In [1]: import numpy as np

In [2]: from numpy import linalg as LA

In [3]: np.set_printoptions(precision=1, suppress=True, linewidth=140)

In [4]: J = np.load("mat.npy")

In [5]: J
Out[5]: 
array([[ 0, -6, -4,  0],
       [ 0,  0, -3,  0],
       [ 0,  0,  0,  7],
       [ 0,  0,  0,  0]])

In [6]: def softmax(z):
   ...:     e = np.exp(z - z.max(axis=-1, keepdims=True))
   ...:     return e / e.sum(axis=-1, keepdims=True)
   ...: 

In [7]: softmax(J).sum(axis=1)
Out[7]: array([1., 1., 1., 1.])

In [8]: np.round(softmax(J[0] + -1), 1) + 0
Out[8]: array([0.5, 0. , 0. , 0.5])

In [9]: np.round(softmax(J[0]), 1) + 0
Out[9]: array([0.5, 0. , 0. , 0.5])

In [10]: scores = J @ J.T / np.sqrt(4)

In [11]: np.round(softmax(scores)[0] @ J, 1) + 0
Out[11]: array([ 0., -6., -4.,  0.])

In [12]: np.round(softmax(scores + np.triu(np.full(scores.shape, -np.inf), 1)), 1) + 0
Out[12]: 
array([[1. , 0. , 0. , 0. ],
       [0.8, 0.2, 0. , 0. ],
       [0. , 0. , 1. , 0. ],
       [0.2, 0.2, 0.2, 0.2]])

In [13]: np.abs(np.diag(LA.qr(J)[1])) > 1e-9
Out[13]: array([False, False, False, False])

In [14]: np.round(J @ LA.pinv(J) @ J, 1) + 0
Out[14]: 
array([[ 0., -6., -4.,  0.],
       [ 0.,  0., -3.,  0.],
       [ 0.,  0.,  0.,  7.],
       [ 0.,  0.,  0.,  0.]])

In [15]: np.unique(J.round(6), axis=0).shape
Out[15]: (4, 4)

In [16]: np.allclose(J, J.T)
Out[16]: False

In [17]: np.allclose(J @ J.T, J.T @ J)
Out[17]: False

In [18]: round(float(LA.det(J)), 1)
Out[18]: 0.0

In [19]: LA.matrix_power(J, 4)
Out[19]: 
array([[0, 0, 0, 0],
       [0, 0, 0, 0],
       [0, 0, 0, 0],
       [0, 0, 0, 0]])

In [20]: J @ J
Out[20]: 
array([[  0,   0,  18, -28],
       [  0,   0,   0, -21],
       [  0,   0,   0,   0],
       [  0,   0,   0,   0]])

In [21]: arr = np.loadtxt("a.csv", delimiter=",")

In [22]: arr
Out[22]: 
array([[-1.,  2.,  0.,  0.],
       [ 2.,  1.,  2.,  0.],
       [ 0.,  2.,  0.,  2.],
       [ 0.,  0.,  2.,  3.]])

In [23]: round(LA.eigvalsh(arr).min(), 1)
Out[23]: np.float64(-2.9)

In [24]: u, r1 = arr[2], arr[3]

In [25]: u @ u
Out[25]: np.float64(8.0)

In [26]: p = (u @ r1) / (u @ u) * u

In [27]: LA.matrix_rank(np.outer(u, r1))
Out[27]: np.int64(1)

In [28]: np.outer(u, r1)
Out[28]: 
array([[0., 0., 0., 0.],
       [0., 0., 4., 6.],
       [0., 0., 0., 0.],
       [0., 0., 4., 6.]])

In [29]: p
Out[29]: array([0. , 1.5, 0. , 1.5])
